$ ipython --no-banner

In [1]: import numpy as np

In [2]: np.set_printoptions(precision=3, suppress=True, linewidth=120, sign=" ")

In [3]: rd = lambda a: np.round(a, 3) + 0

In [4]: K = np.array([[2, 2, 2], [0, 0, 0], [6, 6, 6], [-4, -4, -4]])

In [5]: np.allclose(K[:-1].T @ np.linalg.lstsq(K[:-1].T, K[-1])[0], K[-1])
Out[5]: True

In [6]: try:
   ...:     np.linalg.inv(K)
   ...: except np.linalg.LinAlgError as e:
   ...:     print(e)
   ...: 
Last 2 dimensions of the array must be square

In [7]: np.linalg.lstsq(K[:-1].T, K[-1])[2]
Out[7]: np.int32(1)

In [8]: np.unique(K.round(6), axis=0).shape
Out[8]: (4, 3)

In [9]: rd(K @ np.linalg.pinv(K) @ K)
Out[9]: 
array([[ 2.,  2.,  2.],
       [ 0.,  0.,  0.],
       [ 6.,  6.,  6.],
       [-4., -4., -4.]])

In [10]: left, sv, vt = np.linalg.svd(K)

In [11]: rd(sv)
Out[11]: array([ 12.961,   0.   ,   0.   ])

In [12]: A2 = left[:, :1] @ np.diag(sv[:1]) @ vt[:1]

In [13]: np.linalg.matrix_rank(K, rtol=0.05)
Out[13]: np.int64(1)

In [14]: print(rd(np.linalg.norm(K - A2, 2)), rd(sv[1]))
0.0 0.0

In [15]: print(rd(A2))
[[ 2.  2.  2.]
 [ 0.  0.  0.]
 [ 6.  6.  6.]
 [-4. -4. -4.]]

In [16]: rd(np.abs(K - A2).max())
Out[16]: np.float64(0.0)

In [17]: np.linalg.matrix_rank(A2)
Out[17]: np.int64(1)

In [18]: print(rd(np.linalg.norm(K - A2) / np.linalg.norm(K)))
0.0

In [19]: w1 = np.array([[1, 0, 2, -7, 1], [-1, 8, -7, -3, 1], [-1, 9, -2, 3, 7]])

In [20]: coef = np.array([0, -1, 1, 4, 2])

In [21]: hid = np.maximum(A2 @ w1 + coef, 0)

In [22]: rd(hid)
Out[22]: 
array([[   0.,   33.,    0.,    0.,   20.],
       [   0.,    0.,    1.,    4.,    2.],
       [   0.,  101.,    0.,    0.,   56.],
       [   4.,    0.,   29.,   32.,    0.]])

In [23]: (hid > 0).mean(axis=0)
Out[23]: array([ 0.25,  0.5 ,  0.5 ,  0.5 ,  0.75])

In [24]: W2 = np.array([[-2, -1], [2, 0], [1, -1], [3, -3], [0, -2]])

In [25]: print(rd(hid @ W2))
[[  66.  -40.]
 [  13.  -17.]
 [ 202. -112.]
 [ 117. -129.]]

In [26]: w1 @ W2
Out[26]: 
array([[-21,  16],
       [  2,  15],
       [ 27, -20]])

In [27]: np.linalg.matrix_rank(hid)
Out[27]: np.int64(4)

In [28]: print(rd(hid - hid[0]))
[[  0.   0.   0.   0.   0.]
 [  0. -33.   1.   4. -18.]
 [  0.  68.   0.   0.  36.]
 [  4. -33.  29.  32. -20.]]

In [29]: rd(np.linalg.norm(hid))
Out[29]: np.float64(129.337)

In [30]: rd(np.linalg.svd(hid, compute_uv=False))
Out[30]: array([ 121.758,   43.522,    2.813,    0.988])

In [31]: rd(hid.sum(axis=1))
Out[31]: array([  53.,    7.,  157.,   65.])

In [32]: rd(hid.sum(axis=0))
Out[32]: array([   4.,  134.,   30.,   36.,   78.])

In [33]: np.zeros(4, 5)
Traceback (most recent call last):
  Cell In[33], line 1
    np.zeros(4, 5)
TypeError: Cannot interpret '5' as a data type


In [34]: rd(hid.mean(axis=0))
Out[34]: array([  1. ,  33.5,   7.5,   9. ,  19.5])

In [35]: np.linalg.rank(hid)
Traceback (most recent call last):
  Cell In[35], line 1
    np.linalg.rank(hid)
AttributeError: module 'numpy.linalg' has no attribute 'rank'


In [36]: hid.shape
Out[36]: (4, 5)

In [37]: F = np.load("w.npy")

In [38]: F
Out[38]: 
array([[-4, -2, -1, -2,  2],
       [-3,  0, -3,  0, -1],
       [-3,  4,  4,  3,  1],
       [ 1,  3,  2,  1,  3],
       [ 5,  3,  0,  0, -2]])

In [39]: left, sv, vt = np.linalg.svd(F, full_matrices=False)

In [40]: rd(left.T @ F @ vt.T)
Out[40]: 
array([[ 8.806,  0.   ,  0.   ,  0.   ,  0.   ],
       [ 0.   ,  7.822,  0.   ,  0.   ,  0.   ],
       [ 0.   ,  0.   ,  3.837,  0.   ,  0.   ],
       [ 0.   ,  0.   ,  0.   ,  2.508,  0.   ],
       [ 0.   ,  0.   ,  0.   ,  0.   ,  1.121]])

In [41]: rd(np.abs(vt[0]))
Out[41]: array([ 0.587,  0.613,  0.439,  0.293,  0.026])

In [42]: left.shape, sv.shape, vt.shape
Out[42]: ((5, 5), (5,), (5, 5))

In [43]: print((sv > 1e-8).sum())
5

In [44]: rd(sv / sv[0])
Out[44]: array([ 1.   ,  0.888,  0.436,  0.285,  0.127])

In [45]: np.abs(left[:, 0]).round(6).argmax()
Out[45]: np.int64(4)

In [46]: rd(left.T @ left)
Out[46]: 
array([[ 1.,  0.,  0.,  0.,  0.],
       [ 0.,  1.,  0.,  0.,  0.],
       [ 0.,  0.,  1.,  0.,  0.],
       [ 0.,  0.,  0.,  1.,  0.],
       [ 0.,  0.,  0.,  0.,  1.]])

In [47]: rd(np.sqrt((sv ** 2).sum())), rd(np.linalg.norm(F))
Out[47]: (np.float64(12.689), np.float64(12.689))

In [48]: rd(sv)
Out[48]: array([ 8.806,  7.822,  3.837,  2.508,  1.121])

In [49]: rd(vt @ vt.T)
Out[49]: 
array([[ 1.,  0.,  0.,  0.,  0.],
       [ 0.,  1.,  0.,  0.,  0.],
       [ 0.,  0.,  1.,  0.,  0.],
       [ 0.,  0.,  0.,  1.,  0.],
       [ 0.,  0.,  0.,  0.,  1.]])

In [50]: print(np.einsum("ii->", F))
-1

In [51]: rd(np.linalg.eigvals(F).sum().real)
Out[51]: np.float64(-1.0)

In [52]: np.einsum("ij,ji->", F, F)
Out[52]: np.int64(53)

In [53]: m1 = np.loadtxt("run6.csv", delimiter=",")

In [54]: m1
Out[54]: 
array([[-1.,  2.,  0.,  0.,  0.],
       [ 0.,  1.,  0.,  0.,  0.],
       [ 0.,  0.,  2., -4., -2.],
       [ 0.,  0.,  3.,  0., -3.],
       [ 0.,  0.,  4.,  5.,  2.]])

In [55]: x = np.array([-7, -3, 9, 8, -6])

In [56]: h1 = np.maximum(m1 @ x, 0)

In [57]: m1.T @ h1
Out[57]: array([ -1.,   2., 391., 320.,  -7.])

In [58]: np.flatnonzero(h1 > 1e-9)
Out[58]: array([ 0,  3,  4])

In [59]: h1
Out[59]: array([  1.,   0.,   0.,  45.,  64.])

In [60]: rd(np.tanh(m1 @ x))
Out[60]: array([ 0.762, -0.995, -0.964,  1.   ,  1.   ])

In [61]: np.maximum(m1 @ x, 0) - np.maximum(-m1 @ x, 0)
Out[61]: array([ 1., -3., -2., 45., 64.])

In [62]: A2 = np.array([[-2, 1], [3, 3]])

In [63]: W2 = np.kron(A2, m1)

In [64]: print(W2)
[[  2.  -4.  -0.  -0.  -0.  -1.   2.   0.   0.   0.]
 [ -0.  -2.  -0.  -0.  -0.   0.   1.   0.   0.   0.]
 [ -0.  -0.  -4.   8.   4.   0.   0.   2.  -4.  -2.]
 [ -0.  -0.  -6.  -0.   6.   0.   0.   3.   0.  -3.]
 [ -0.  -0.  -8. -10.  -4.   0.   0.   4.   5.   2.]
 [ -3.   6.   0.   0.   0.  -3.   6.   0.   0.   0.]
 [  0.   3.   0.   0.   0.   0.   3.   0.   0.   0.]
 [  0.   0.   6. -12.  -6.   0.   0.   6. -12.  -6.]
 [  0.   0.   9.   0.  -9.   0.   0.   9.   0.  -9.]
 [  0.   0.  12.  15.   6.   0.   0.  12.  15.   6.]]

In [65]: M = np.load("x.npy")

In [66]: print(M)
[[ -9.453   0.078  -7.333  10.332 -11.268]
 [ -2.791   0.077  -1.683   2.568  -3.192]
 [  0.994  -0.51    0.615  -0.936   1.207]
 [  1.954   0.312   1.5    -1.823   2.114]
 [-15.579  -0.038 -11.672  15.308 -17.09 ]
 [ -5.34   -0.035  -3.543   4.884  -6.1  ]
 [ -1.85   -0.433  -1.407   1.386  -1.415]
 [  9.553   0.459   7.506  -9.557  10.261]
 [ -3.266   0.064  -2.852   3.356  -3.807]
 [ -1.28    0.083  -1.026   0.966  -1.041]
 [-12.402   0.438  -8.815  12.053 -13.406]
 [ -8.406   0.094  -6.16    8.441  -9.689]
 [ -2.853  -0.154  -1.994   2.67   -2.674]
 [ -2.766   0.112  -1.984   2.699  -2.881]
 [  2.722   0.399   2.219  -3.015   3.63 ]
 [  7.716  -0.041   5.365  -7.349   8.097]
 [ -7.88   -0.283  -5.677   7.562  -9.107]
 [-14.416   0.184 -11.157  14.431 -15.797]
 [  5.645   0.492   4.263  -5.588   6.354]
 [  6.631  -0.052   4.293  -6.519   7.595]
 [-13.195   0.226  -9.53   12.46  -14.208]
 [ -4.423  -0.342  -2.757   3.662  -4.503]
 [  1.347   0.121   1.386  -1.598   1.788]
 [ -7.313   0.489  -6.156   7.452  -8.812]
 [  6.985  -0.405   4.898  -7.113   8.618]
 [ -8.425  -0.229  -6.194   7.839  -9.119]
 [-16.864  -0.35  -12.485  16.878 -18.817]
 [  6.402  -0.05    4.847  -6.637   7.318]
 [ -4.538   0.049  -3.394   4.315  -5.062]
 [  6.051   0.302   4.634  -5.805   6.247]
 [  6.637   0.052   4.742  -6.92    7.131]]

In [67]: P = M @ np.linalg.solve(M.T @ M, M.T)

In [68]: rd(np.trace(P))
Out[68]: np.float64(5.0)

In [69]: rd(P @ M[:, 4])
Out[69]: 
array([-11.268,  -3.192,   1.207,   2.114, -17.09 ,  -6.1  ,  -1.415,  10.261,  -3.807,  -1.041, -13.406,  -9.689,
        -2.674,  -2.881,   3.63 ,   8.097,  -9.107, -15.797,   6.354,   7.595, -14.208,  -4.503,   1.788,  -8.812,
         8.618,  -9.119, -18.817,   7.318,  -5.062,   6.247,   7.131])

In [70]: rd(np.linalg.eigvalsh(P))
Out[70]: 
array([ 0.,  0.,  0.,  0.,  0.,  0.,  0.,  0.,  0.,  0.,  0.,  0.,  0.,  0.,  0.,  0.,  0.,  0.,  0.,  0.,  0.,  0.,
        0.,  0.,  0.,  0.,  1.,  1.,  1.,  1.,  1.])

In [71]: A2 = np.c_[M[:, :4] @ np.array([[0, 9, 2, 3], [5, -4, 1, -4], [-7, 5, -6, 9], [-1, -3, 0, 9]]), np.array([5, -5, -2, 4, 3, -3, 5, -3, -3, 3, 4, 4, 5, -3, 1, -3, -2, 5, 5, -1, 2, -2, -2, 0, 4, -1, 4, -2, -3, -1, 1])]

In [72]: rd(A2)
Out[72]: 
array([[  41.389, -153.05 ,   25.17 ,   -1.68 ,    5.   ],
       [   9.598,  -41.546,    4.593,   -0.716,   -5.   ],
       [  -5.919,   16.869,   -2.212,    2.133,   -2.   ],
       [  -7.117,   29.307,   -4.78 ,    1.707,    4.   ],
       [  66.206, -244.343,   38.836,  -13.861,    3.   ],
       [  19.742,  -80.287,   10.543,   -3.811,   -3.   ],
       [   6.298,  -26.111,    4.309,   -4.007,    5.   ],
       [ -40.69 ,  150.342,  -25.471,    8.364,   -3.   ],
       [  16.928,  -53.978,   10.644,   -5.518,   -3.   ],
       [   6.631,  -19.88 ,    3.679,   -4.712,    3.   ],
       [  51.842, -193.604,   28.524,   -9.816,    4.   ],
       [  35.149, -132.153,   20.242,   -5.065,    4.   ],
       [  10.518,  -43.041,    6.104,   -1.859,    5.   ],
       [  11.749,  -43.359,    6.484,   -2.311,   -3.   ],
       [ -10.523,   43.042,   -7.471,   -0.594,    1.   ],
       [ -30.411,  118.48 ,  -16.799,    5.456,   -3.   ],
       [  30.762, -120.859,   18.019,   -5.543,   -2.   ],
       [  64.588, -229.558,   38.294,  -14.518,    5.   ],
       [ -21.793,   86.916,  -13.796,    3.042,    5.   ],
       [ -23.792,  100.909,  -12.548,    0.067,   -1.   ],
       [  55.38 , -204.689,   31.016,  -14.119,    2.   ],
       [  13.927,  -63.21 ,    7.354,   -3.756,   -2.   ],
       [  -7.499,   23.363,   -5.501,    1.649,   -2.   ],
       [  38.085, -120.909,   22.799,  -12.231,    0.   ],
       [ -29.198,  110.314,  -15.823,    2.64 ,    4.   ],
       [  34.374, -129.396,   20.085,   -9.554,   -1.   ],
       [  68.767, -263.435,   40.832,   -9.655,    4.   ],
       [ -27.542,  101.964,  -16.328,    3.296,   -2.   ],
       [  19.688,  -70.953,   11.337,   -5.521,   -3.   ],
       [ -25.123,   93.836,  -15.4  ,    6.406,   -1.   ],
       [ -26.014,  103.995,  -15.126,    0.101,    1.   ]])

In [73]: rd(np.linalg.norm(np.linalg.qr(M)[0].T @ A2, axis=0) ** 2 / ((A2 ** 2).sum(axis=0) + 1e-12))
Out[73]: array([ 1.   ,  1.   ,  1.   ,  1.   ,  0.442])

In [74]: rd(np.linalg.lstsq(M, A2[:, 0])[0])
Out[74]: array([ 0.,  5., -7., -1.,  0.])

In [75]: np.linalg.matrix_rank(np.c_[M, A2])
Out[75]: np.int64(6)
